% python3 -q
>>> import numpy as np
>>> from numpy import linalg as LA
>>> np.set_printoptions(precision=2, suppress=True, linewidth=140)
>>> feats = np.load("out12.npy")
>>> feats
array([[ 0, -4],
       [ 5,  0]])
>>> np.einsum("ii->", feats)
np.int64(0)
>>> print(np.round(LA.det(feats[::-1]), 2))
-20.0
>>> np.poly(feats)
array([ 1.,  0., 20.])
>>> np.kron(np.eye(2, dtype=int), feats)
array([[ 0, -4,  0,  0],
       [ 5,  0,  0,  0],
       [ 0,  0,  0, -4],
       [ 0,  0,  5,  0]])
>>> round(float(LA.norm(feats, 2)), 2)
5.0
>>> round(LA.norm(feats) ** 2 / LA.norm(feats, 2) ** 2, 2)
np.float64(1.64)
>>> LA.norm(feats, axis=1).argmax()
np.int64(1)
>>> LA.norm(feats, axis=1)
array([4., 5.])
>>> round(LA.norm(feats, 1), 2), round(LA.norm(feats, np.inf), 2)
(np.float64(5.0), np.float64(5.0))
>>> round(LA.norm(feats[1] - feats[0]), 2)
np.float64(6.4)
>>> K = np.load("arr.npy")
>>> K
array([[ 2.69,  0.71, -0.01, -0.16, -0.45],
       [ 0.71,  0.43,  0.24,  0.27,  0.05],
       [-0.01,  0.24,  1.54, -0.58, -0.16],
       [-0.16,  0.27, -0.58,  1.27,  0.03],
       [-0.45,  0.05, -0.16,  0.03,  1.07]])
>>> evals, vecs = LA.eigh(K)
>>> print(np.round(vecs.T @ vecs, 2) + 0)
[[1. 0. 0. 0. 0.]
 [0. 1. 0. 0. 0.]
 [0. 0. 1. 0. 0.]
 [0. 0. 0. 1. 0.]
 [0. 0. 0. 0. 1.]]
>>> evals.sum(), np.trace(K)
(np.float64(7.0), np.float64(7.0))
>>> print(np.round(LA.svd(K, compute_uv=False), 2) + 0)
[3. 2. 1. 1. 0.]
>>> print(np.round(LA.eigvalsh(K @ K), 2) + 0)
[0. 1. 1. 4. 9.]
>>> (evals > 1e-8).sum(), (evals < -1e-8).sum()
(np.int64(4), np.int64(0))
>>> print(round(np.abs(LA.eigvals(K)).max(), 2))
3.0
>>> np.allclose(K @ K.T, K.T @ K)
True
>>> np.allclose(K, K.T)
True
>>> np.trace(K)
np.float64(7.0)
>>> Uu, s, Vh = LA.svd(K)
>>> s.round(2) + 0
array([3., 2., 1., 1., 0.])
>>> np.argmax(s[:-1] / (s[1:] + 1e-6)) + 1
np.int64(4)
>>> B = Uu[:, :4] @ np.diag(s[:4]) @ Vh[:4]
>>> np.round(np.abs(K - B).max(), 2)
np.float64(0.0)
>>> np.round(LA.norm(K - B) / LA.norm(K), 2)
np.float64(0.0)
>>> LA.matrix_rank(B)
np.int64(4)
>>> B
array([[ 2.69,  0.71, -0.01, -0.16, -0.45],
       [ 0.71,  0.43,  0.24,  0.27,  0.05],
       [-0.01,  0.24,  1.54, -0.58, -0.16],
       [-0.16,  0.27, -0.58,  1.27,  0.03],
       [-0.45,  0.05, -0.16,  0.03,  1.07]])
>>> LA.matrix_rank(K, rtol=0.05)
np.int64(4)
>>> r = LA.matrix_rank(B)
>>> r
np.int64(4)
>>> ns = LA.svd(B)[2][r:].T
>>> ns[:, 0] / ns[np.abs(ns[:, 0]).round(6).argmax(), 0]
array([-0.33,  1.  , -0.33, -0.4 , -0.22])
>>> LA.matrix_rank(B.T @ B), LA.matrix_rank(B @ B.T)
(np.int64(4), np.int64(4))
>>> print(ns.shape)
(5, 1)
>>> P = np.triu(np.array([[-3, 2, -2, 2, 1],
...     [-2, 0, 3, 2, 0],
...     [2, 2, 1, -3, -3],
...     [2, -3, -1, -3, 2],
...     [3, 0, 1, 0, 1]]), 1) + np.eye(5)
>>> B = P @ K @ LA.inv(P)
>>> print(round(float(np.trace(B)), 2), np.trace(K))
7.0 7.0
>>> np.round(LA.det(B), 2)
np.float64(0.0)
>>> J = np.load("w.npy")
>>> J
array([[-2,  6,  0, 10,  8],
       [-1,  3,  0,  5,  4],
       [ 1, -3,  0, -5, -4]])
>>> # looks like rank 1
>>> LA.lstsq(J[:-1].T, J[-1])[2]
np.int32(1)
>>> round(np.trace(LA.pinv(J) @ J), 2)
np.float64(1.0)
>>> np.abs(np.diag(LA.qr(J)[1])) > 1e-9
array([ True, False, False])
>>> print(np.allclose(J[:-1].T @ LA.lstsq(J[:-1].T, J[-1])[0], J[-1]))
True
>>> B = J / LA.norm(J, axis=1, keepdims=True)
>>> cov = B @ B.T
>>> (np.abs(cov) > 0.9).astype(int)
array([[1, 1, 1],
       [1, 1, 1],
       [1, 1, 1]])
>>> print((cov - 2 * np.eye(3)).round(6).argmax(axis=1))
[1 0 0]
>>> cov
array([[ 1.,  1., -1.],
       [ 1.,  1., -1.],
       [-1., -1.,  1.]])
>>> Uu, s, Vh = LA.svd(J)
>>> vecs = Vh[:(s > 1e-8).sum()]
>>> rng = np.random.default_rng(9170)
>>> x = J[0] + -2 * J[2] + rng.integers(2) * np.eye(5)[3]
>>> x
array([-4., 12.,  0., 20., 16.])
>>> print(np.diag(vecs.T @ vecs))
[0.02 0.18 0.   0.49 0.31]
>>> np.allclose(vecs.T @ vecs @ x, x)
True
>>> round(float(LA.norm(x - vecs.T @ vecs @ x)), 2)
0.0
>>> vecs.T @ vecs
array([[ 0.02, -0.06,  0.  , -0.1 , -0.08],
       [-0.06,  0.18,  0.  ,  0.29,  0.24],
       [ 0.  ,  0.  ,  0.  ,  0.  ,  0.  ],
       [-0.1 ,  0.29,  0.  ,  0.49,  0.39],
       [-0.08,  0.24,  0.  ,  0.39,  0.31]])
>>> Uu, s, Vh = LA.svd(J)
>>> np.argmax(s[:-1] / (s[1:] + 1e-6)) + 1
np.int64(1)
>>> B = Uu[:, :1] @ np.diag(s[:1]) @ Vh[:1]
>>> LA.matrix_rank(B)
np.int64(1)
>>> LA.matrix_rank(J, rtol=0.05)
np.int64(1)
>>> print(np.round(LA.norm(J - B, 2), 2), np.round(s[1], 2))
0.0 0.0
>>> th = np.radians(36)
>>> r_ = np.eye(5)
>>> r_[1, 1] = r_[2, 2] = np.cos(th)
>>> r_[1, 2], r_[2, 1] = -np.sin(th), np.sin(th)
>>> r_
array([[ 1.  ,  0.  ,  0.  ,  0.  ,  0.  ],
       [ 0.  ,  0.81, -0.59,  0.  ,  0.  ],
       [ 0.  ,  0.59,  0.81,  0.  ,  0.  ],
       [ 0.  ,  0.  ,  0.  ,  1.  ,  0.  ],
       [ 0.  ,  0.  ,  0.  ,  0.  ,  1.  ]])
>>> B = J @ r_.T
>>> np.allclose(J @ J.T, B @ B.T)
True
